In [1]: import numpy as np

In [2]: np.set_printoptions(suppress=True, linewidth=140)

In [3]: feats = np.load("data.npy")

In [4]: feats
Out[4]: 
array([[  4.146,  11.08 ,  -0.455,   5.321,  -7.174,  -6.99 , -11.391,  -1.2  ],
       [  6.995,   3.253,   4.686,  -2.33 ,  -0.306,  -7.697,  -7.346, -14.135],
       [ 10.898, -10.628,  -1.704,  -9.45 ,   2.036,   5.607,   2.498,  -5.851],
       [ -5.704,  -6.72 ,   3.597,  -6.023,  -7.569,  12.843,  -1.511,  -6.97 ],
       [ -5.2  ,  11.585,  -6.815,  -9.233,  -1.931,  -6.57 ,   4.908,   6.006],
       [  7.844,   2.071,  -6.96 ,   8.026,   7.512, -11.843,   1.893,   4.588],
       [ -0.886,   4.169,   2.706, -17.526,  -6.247,   0.76 ,  -3.238,  -4.153],
       [  2.379,  -5.664,  13.166,   3.924,   1.383, -12.329,   3.076,  -3.183],
       [ -6.579,  -3.71 ,   0.2  ,   6.382,   9.301,  -0.005, -14.557,   1.939],
       [ 11.452,   9.729,   5.102,   3.038,   6.056,  -9.041,   4.191,   1.718],
       [ -3.814,   5.204,  14.812,   2.177,   3.766,   4.647,   5.711,   8.114],
       [  2.297,  14.031,  -1.655,  -3.865,   2.172,   6.642,  -5.19 ,  10.218],
       [  9.685,  -6.913,  -4.916,   9.235,   3.011,   4.903,  -5.69 ,  -9.136],
       [ -8.884,  -5.175,  11.829,   0.982,   2.067,  10.952,   4.442,  -3.077],
       [ -8.952,  11.385,   8.132,   3.564,  -3.619,  -0.603,   9.58 ,   2.483],
       [ 14.242,   2.019,  -1.475,  -3.346,  -9.187,   3.321,   0.232,  -9.177],
       [ 10.32 ,  12.358,  -5.304,   2.489,  -2.606,  -6.631,   7.46 ,   0.262],
       [-10.787,   3.923,  10.146,  -5.442,  -1.427,   6.528,   5.683,  -7.665],
       [  0.361, -14.982,   0.709,  -8.903,  -4.599,   6.421,   2.327,   5.275],
       [ -1.418,   7.328,  -0.953,   0.347,  -7.876,  16.744,  -0.03 ,   0.938],
       [  5.558,   8.166,   3.961,   5.392, -10.989,  -5.819,   6.201,   8.036],
       [  3.297,  -5.836,   9.758,   8.479,  -3.369,   8.955,   9.419,  -2.776],
       [-11.441,   5.396, -12.491,   3.978,  -5.035,   3.208,   0.388,   5.688],
       [ -2.091,   0.974,   7.362,   6.627,   5.924,  -4.024,  12.842,   8.965],
       [ -5.504,  -9.788,  -1.357,  -9.241,  -3.928,   8.871,   9.445,   1.824]])

In [5]: cen = feats - feats.mean(axis=0)

In [6]: evecs = np.linalg.svd(cen)[2][:6]

In [7]: other = cen - cen @ evecs.T @ evecs

In [8]: np.round(np.diag(evecs.T @ evecs), 3)
Out[8]: array([0.79 , 0.878, 0.812, 0.909, 0.417, 0.809, 0.807, 0.578])

In [9]: round(np.linalg.norm(other) / np.linalg.norm(cen), 3)
Out[9]: np.float64(0.284)

In [10]: np.round(other.std(axis=0), 3)
Out[10]: array([1.931, 1.357, 1.686, 1.292, 2.993, 1.836, 1.624, 2.459])

In [11]: x = np.array([1, 0, 2, 0, 3, 2, 3, 3])

In [12]: target = feats @ x

In [13]: beta, lr = np.zeros(8), 1 / np.linalg.norm(feats, 2) ** 2

In [14]: for i in range(200):
    ...:     beta -= lr * feats.T @ (feats @ beta - target)
    ...:     if i % 50 == 0: print(i, round(np.linalg.norm(feats @ beta - target), 3))
    ...: 
0 98.903
50 0.02
100 0.0
150 0.0

In [15]: np.round(np.linalg.cond(feats), 3)
Out[15]: np.float64(2.874)

In [16]: beta.round(3) + 0
Out[16]: array([1., 0., 2., 0., 3., 2., 3., 3.])

In [17]: gram = np.cov(feats, rowvar=False)

In [18]: np.median(feats, axis=0)
Out[18]: array([ 0.361,  3.253,  0.709,  2.177, -1.931,  3.208,  2.498,  0.938])

In [19]: np.argwhere(np.triu(np.abs(np.corrcoef(feats.T)) > 0.8, 1))
Out[19]: array([], shape=(0, 2), dtype=int64)

In [20]: np.round(np.linalg.eigvalsh(gram)[::-1], 3)
Out[20]: array([110.46 ,  78.577,  64.98 ,  44.595,  38.973,  32.443,  19.028,  13.355])

In [21]: np.round(feats.std(axis=0), 3)
Out[21]: array([7.434, 8.045, 6.756, 6.845, 5.383, 7.842, 6.57 , 6.339])

In [22]: np.round(np.corrcoef(feats[:, 5], feats[:, 1])[0, 1], 3)
Out[22]: np.float64(-0.374)

In [23]: gram.shape
Out[23]: (8, 8)

In [24]: np.round(np.polyfit(feats[:, 5], feats[:, 1], 1), 3)
Out[24]: array([-0.384,  2.173])
